% python3 -q
>>> import numpy as np
>>> np.set_printoptions(suppress=True, linewidth=120)
>>> rnd = lambda a: np.round(a, 1) + 0
>>> K = np.loadtxt("test16.csv", delimiter=",")
>>> print(rnd(K))
[[-6.5 -7.4 -0.8  1.2]
 [-0.9  4.2  7.8 -4.5]
 [ 3.7  7.1  5.  -3.3]
 [ 6.7  3.2 -6.1  2.8]
 [-1.   4.1  7.9 -4.5]
 [-7.2 -6.8  1.2  0. ]
 [ 2.7  6.7  5.8 -3.7]
 [ 2.9  6.8  5.7 -3.6]
 [-2.6 -6.6 -6.   3.8]
 [-7.1 -7.   0.9  0.2]
 [-7.3 -6.5  2.1 -0.4]
 [ 7.1  7.  -0.9 -0.2]
 [-5.2 -7.6 -3.2  2.4]
 [ 5.3  0.8 -7.5  3.8]
 [ 6.5  7.4  0.7 -1.1]
 [-4.8  0.   7.8 -4.1]]
>>> d = np.linalg.norm(K[:, None] - K[None], axis=-1)
>>> print(rnd(d[:5, :5]))
[[ 0.  16.5 19.2 17.9 16.4]
 [16.5  0.   6.2 17.5  0.2]
 [19.2  6.2  0.  13.6  6.4]
 [17.9 17.5 13.6  0.  17.6]
 [16.4  0.2  6.4 17.6  0. ]]
>>> print(rnd(d[15]))
[12.6  5.7 11.4 19.5  5.5 10.6 10.2 10.5 17.3 11.   9.7 16.7 14.9 20.  15.5  0. ]
>>> print(d[15].round(6).argsort(kind="stable")[:4])
[15  4  1 10]
>>> print(d.mean(axis=1).argmax())
13
>>> print(rnd(K @ np.linalg.pinv(K) @ K))
[[-6.5 -7.4 -0.8  1.2]
 [-0.9  4.2  7.8 -4.5]
 [ 3.7  7.1  5.  -3.3]
 [ 6.7  3.2 -6.1  2.8]
 [-1.   4.1  7.9 -4.5]
 [-7.2 -6.8  1.2  0. ]
 [ 2.7  6.7  5.8 -3.7]
 [ 2.9  6.8  5.7 -3.6]
 [-2.6 -6.6 -6.   3.8]
 [-7.1 -7.   0.9  0.2]
 [-7.3 -6.5  2.1 -0.4]
 [ 7.1  7.  -0.9 -0.2]
 [-5.2 -7.6 -3.2  2.4]
 [ 5.3  0.8 -7.5  3.8]
 [ 6.5  7.4  0.7 -1.1]
 [-4.8  0.   7.8 -4.1]]
>>> print(np.linalg.lstsq(K[:-1].T, K[-1])[2])
2
>>> U, sig, Vt = np.linalg.svd(K)
>>> print(np.argmax(sig[:-1] / (sig[1:] + 1e-6)) + 1)
2
>>> print(rnd(sig))
[31.8 24.3  0.   0. ]
>>> other = U[:, :2] @ np.diag(sig[:2]) @ Vt[:2]
>>> print(np.linalg.matrix_rank(K, rtol=0.05))
2
>>> print(rnd(np.linalg.norm(K - other) / np.linalg.norm(K)))
0.0
>>> print(rnd(np.linalg.norm(K - other, 2)), rnd(sig[2]))
0.0 0.0
>>> print(rnd(other))
[[-6.5 -7.4 -0.8  1.2]
 [-0.9  4.2  7.8 -4.5]
 [ 3.7  7.1  5.  -3.3]
 [ 6.7  3.2 -6.1  2.8]
 [-1.   4.1  7.9 -4.5]
 [-7.2 -6.8  1.2  0. ]
 [ 2.7  6.7  5.8 -3.7]
 [ 2.9  6.8  5.7 -3.6]
 [-2.6 -6.6 -6.   3.8]
 [-7.1 -7.   0.9  0.2]
 [-7.3 -6.5  2.1 -0.4]
 [ 7.1  7.  -0.9 -0.2]
 [-5.2 -7.6 -3.2  2.4]
 [ 5.3  0.8 -7.5  3.8]
 [ 6.5  7.4  0.7 -1.1]
 [-4.8  0.   7.8 -4.1]]
